>>> import numpy as np
>>> from numpy import linalg as LA
>>> np.set_printoptions(precision=2, suppress=True, linewidth=160)
>>> X = np.diag(3 * np.array([1, 2, 1, 3])) + np.array([[1, -2, -1, -1], [-1, 1, 0, 1], [2, -2, 1, 1], [0, -1, 0, 1]])
>>> X
array([[ 4, -2, -1, -1],
       [-1,  7,  0,  1],
       [ 2, -2,  4,  1],
       [ 0, -1,  0, 10]])
>>> t3 = np.stack([X, 4 * X, X[::-1]])
>>> print(LA.norm(t3, axis=(1, 2)))
[14.11 56.43 14.11]
>>> (t3 @ X.T).shape
(3, 4, 4)
>>> np.einsum("bij,cij->bc", t3, t3)
array([[ 199,  796,  -46],
       [ 796, 3184, -184],
       [ -46, -184,  199]])
>>> LA.det(t3)
array([  1175., 300800.,   1175.])
>>> r0 = np.array([-1, 3, 2, -3])
>>> B = X + np.outer(r0, np.eye(4)[2])
>>> print(B)
[[ 4. -2. -2. -1.]
 [-1.  7.  3.  1.]
 [ 2. -2.  6.  1.]
 [ 0. -1. -3. 10.]]
>>> round(float(LA.det(B) / LA.det(X)), 2), round(1 + LA.solve(X, r0)[2], 2)
(1.75, np.float64(1.75))
>>> q, r_ = LA.qr(X)
>>> print(np.round(q @ r_, 2) + 0)
[[ 4. -2. -1. -1.]
 [-1.  7.  0.  1.]
 [ 2. -2.  4.  1.]
 [ 0. -1.  0. 10.]]
>>> r_
array([[-4.58,  4.15, -0.87,  0.65],
       [ 0.  , -6.39,  0.37,  0.89],
       [ 0.  ,  0.  , -4.01, -1.31],
       [ 0.  ,  0.  ,  0.  , 10.  ]])
>>> A = np.load("dump.npy")
>>> A
array([[  1.3,   0. ,  -0.5],
       [  0.4,  -1.8,  -1.6],
       [ -0.8,  -1.1,  -1. ],
       [  0.7,   0.6,   0.4],
       [  0.3,   0.4,  -0.9],
       [  1. ,  -0.3,   0.7],
       [ -1.1,   0.6,  -0.3],
       [ -0.3,  -1.5,  -1.9],
       [  0.3,  -0.9,  -0.4],
       [  0.4,  -0.5,  -0.4],
       [ -1.5,   0.8,  -0.2],
       [ -0.6,   1.5,  -0.3],
       [  1.1,  -0.4,  -1. ],
       [ -0.9,  -0.1,   0.9],
       [  0.3,   0.5,   0.5],
       [ -0.4,   0.9,  -1.2],
       [  8. ,  -8. , -12. ],
       [  0.1,  -0.6,   0.7],
       [ -0.7,  -0.6,  -2.8],
       [  1.2,  -0.8,  -0.4],
       [ -1.7,   0.9,   0.4],
       [ -0.6,   0.7,  -0.2],
       [ -1.7,   0.7,   1. ],
       [  1.1,  -1.6,   1.1],
       [ -1. ,  -0.9,  -1. ]])
>>> basis = A[[5, 21]].astype(float)
>>> for _ in range(5):
...     idx = LA.norm(A[:, None] - basis, axis=-1).argmin(axis=1)
...     basis = np.array([A[idx == j].mean(axis=0) for j in range(2)])
... 
>>> idx
array([1, 1, 1, 1, 1, 1, 1, 1, 1, 1, 1, 1, 1, 1, 1, 1, 0, 1, 1, 1, 1, 1, 1, 1, 1])
>>> np.abs(basis[1] - basis[0]).argmax()
np.int64(2)
>>> def softmax(z):
...     e = np.exp(z - z.max(axis=-1, keepdims=True))
...     return e / e.sum(axis=-1, keepdims=True)
... 
>>> np.round(softmax(10 * A[20]), 2) + 0
array([0.  , 0.99, 0.01])
>>> softmax(A[20] + 3)
array([0.04, 0.59, 0.36])
>>> scores = A @ A.T / np.sqrt(3)
>>> softmax(scores).round(6).argmax(axis=1)
array([16, 16, 16,  3, 16, 23, 20, 16, 16, 16, 20, 11, 16, 22,  3, 16, 16, 23, 16, 16, 22, 20, 22, 16, 16])
>>> idx = A[:, 0] > np.median(A[:, 0])
>>> r0 = A[idx].mean(axis=0) - A[~idx].mean(axis=0)
>>> np.argsort(-np.abs(r0).round(6), kind="stable")
array([0, 1, 2])
>>> print(r0)
[ 2.2  -1.17 -0.75]
>>> r0 = np.array([-3, -5, 8])
>>> F = 5 * np.eye(3) + np.outer(r0, r0)
>>> F
array([[ 14.,  15., -24.],
       [ 15.,  30., -40.],
       [-24., -40.,  69.]])
>>> # symmetric
>>> F[0] @ F[1]
np.float64(1620.0)
>>> np.round(LA.norm(F, "nuc"), 2)
np.float64(113.0)
>>> print(LA.norm(F, axis=1))
[31.58 52.2  83.29]
>>> np.round(LA.norm(F[0] - F[1]), 2)
np.float64(21.95)
>>> round(float(LA.norm(F) ** 2 / LA.norm(F, 2) ** 2), 2)
1.0
>>> print(LA.norm(F, axis=0))
[31.58 52.2  83.29]
